$ python -q
>>> import numpy as np
>>> np.set_printoptions(precision=2, suppress=True, linewidth=120, legacy="1.25")
>>> def rd(a):
...     return np.round(a, 2) + 0
... 
>>> X = np.array([[-36.0, 20.0, 11.0, -5.0],
...     [-48.0, 28.0, 14.0, -6.0],
...     [-16.0, 8.0, 7.0, -1.0],
...     [52.0, -26.0, -14.0, 12.0]])
>>> rng = np.random.default_rng(4029)
>>> lab = rng.permutation(4)
>>> lab
array([3, 1, 0, 2])
>>> Y = X[lab][:, lab]
>>> np.allclose(Y, X)
False
>>> np.trace(Y)
11.0
>>> rd(np.sort(np.abs(np.linalg.eigvals(Y))))
array([0., 2., 4., 5.])
>>> rd(np.linalg.norm(X))
96.19
>>> print(X - X[0])
[[  0.   0.   0.   0.]
 [-12.   8.   3.  -1.]
 [ 20. -12.  -4.   4.]
 [ 88. -46. -25.  17.]]
>>> np.abs(X).max()
52.0
>>> np.linalg.matrix_rank(X)
3
>>> np.count_nonzero(X)
16
>>> np.unravel_index(np.abs(X).argmax(), X.shape)
(3, 0)
>>> np.zeros(4, 4)
Traceback (most recent call last):
  File "<python-input-17>", line 1, in <module>
    np.zeros(4, 4)
    ~~~~~~~~^^^^^^
TypeError: Cannot interpret '4' as a data type
>>> X[:, 4]
Traceback (most recent call last):
  File "<python-input-18>", line 1, in <module>
    X[:, 4]
    ~^^^^^^
IndexError: index 4 is out of bounds for axis 1 with size 4
>>> X.shape
(4, 4)
>>> print(X.mean(axis=0))
[-12.    7.5   4.5   0. ]
>>> X.sum(axis=0)
array([-48.,  30.,  18.,   0.])
>>> np.allclose(X[:-1].T @ np.linalg.lstsq(X[:-1].T, X[-1])[0], X[-1])
True
>>> rd(X @ np.linalg.pinv(X) @ X)
array([[-36.,  20.,  11.,  -5.],
       [-48.,  28.,  14.,  -6.],
       [-16.,   8.,   7.,  -1.],
       [ 52., -26., -14.,  12.]])
>>> np.abs(np.diag(np.linalg.qr(X)[1])) > 1e-9
array([ True,  True,  True, False])
>>> np.unique(X.round(6), axis=0).shape
(4, 4)
>>> print(np.linalg.matrix_rank(X, rtol=0.1))
1
>>> A = np.load("w.npy")
>>> A
array([[-7.95, -9.  ,  0.  , -9.  ,  6.  ,  4.  ,  1.  , -4.  ],
       [ 0.  ,  8.05, -5.  ,  9.  ,  9.  , -8.  ,  6.  ,  3.  ],
       [ 2.  ,  4.  ,  9.05, -5.  , -6.  ,  6.  ,  0.  ,  6.  ],
       [-3.  ,  9.  ,  0.  , -8.95,  1.  , -8.  ,  6.  , -5.  ],
       [-1.  ,  2.  ,  8.  , -2.  ,  2.05, -8.  , -8.  , -5.  ],
       [-1.  , -7.  ,  9.  , -3.  , -8.  , -7.95,  8.  ,  1.  ],
       [-8.  , -9.  , -2.  ,  7.  , -2.  ,  9.  , -0.95,  7.  ],
       [-8.  , -9.  ,  0.  , -9.  ,  6.  ,  4.  ,  1.  , -3.95]])
>>> [round(float(x), 2) for x in np.linalg.svd(A, compute_uv=False)[:3]]
[27.87, 24.51, 21.39]
>>> print(rd(np.linalg.norm(A, 2) / np.linalg.norm(A)))
0.57
>>> print(np.linalg.cond(A) > 100)
True
>>> np.argsort(-np.linalg.norm(A, axis=0).round(6), kind="stable")[:3]
array([1, 3, 5])
>>> U, sig, Vt = np.linalg.svd(A)
>>> rd(sig)
array([27.87, 24.51, 21.39, 15.8 , 13.31,  9.05,  5.66,  0.02])
>>> Y = U[:, :7] @ np.diag(sig[:7]) @ Vt[:7]
>>> np.linalg.matrix_rank(Y)
7
>>> print(rd(np.linalg.norm(A - Y, 2)), rd(sig[7]))
0.02 0.02
>>> rd(np.linalg.norm(A - Y) / np.linalg.norm(A))
0.0
>>> rd(np.abs(A - Y).max())
0.01
>>> A.reshape(-1, 2)
array([[-7.95, -9.  ],
       [ 0.  , -9.  ],
       [ 6.  ,  4.  ],
       [ 1.  , -4.  ],
       [ 0.  ,  8.05],
       [-5.  ,  9.  ],
       [ 9.  , -8.  ],
       [ 6.  ,  3.  ],
       [ 2.  ,  4.  ],
       [ 9.05, -5.  ],
       [-6.  ,  6.  ],
       [ 0.  ,  6.  ],
       [-3.  ,  9.  ],
       [ 0.  , -8.95],
       [ 1.  , -8.  ],
       [ 6.  , -5.  ],
       [-1.  ,  2.  ],
       [ 8.  , -2.  ],
       [ 2.05, -8.  ],
       [-8.  , -5.  ],
       [-1.  , -7.  ],
       [ 9.  , -3.  ],
       [-8.  , -7.95],
       [ 8.  ,  1.  ],
       [-8.  , -9.  ],
       [-2.  ,  7.  ],
       [-2.  ,  9.  ],
       [-0.95,  7.  ],
       [-8.  , -9.  ],
       [ 0.  , -9.  ],
       [ 6.  ,  4.  ],
       [ 1.  , -3.95]])
>>> A.reshape(8, 9)
Traceback (most recent call last):
  File "<python-input-41>", line 1, in <module>
    A.reshape(8, 9)
    ~~~~~~~~~^^^^^^
ValueError: cannot reshape array of size 64 into shape (8,9)
>>> t3 = A.reshape(8, 2, -1)
>>> t3.shape
(8, 2, 4)
>>> t3[:, 0]
array([[-7.95, -9.  ,  0.  , -9.  ],
       [ 0.  ,  8.05, -5.  ,  9.  ],
       [ 2.  ,  4.  ,  9.05, -5.  ],
       [-3.  ,  9.  ,  0.  , -8.95],
       [-1.  ,  2.  ,  8.  , -2.  ],
       [-1.  , -7.  ,  9.  , -3.  ],
       [-8.  , -9.  , -2.  ,  7.  ],
       [-8.  , -9.  ,  0.  , -9.  ]])
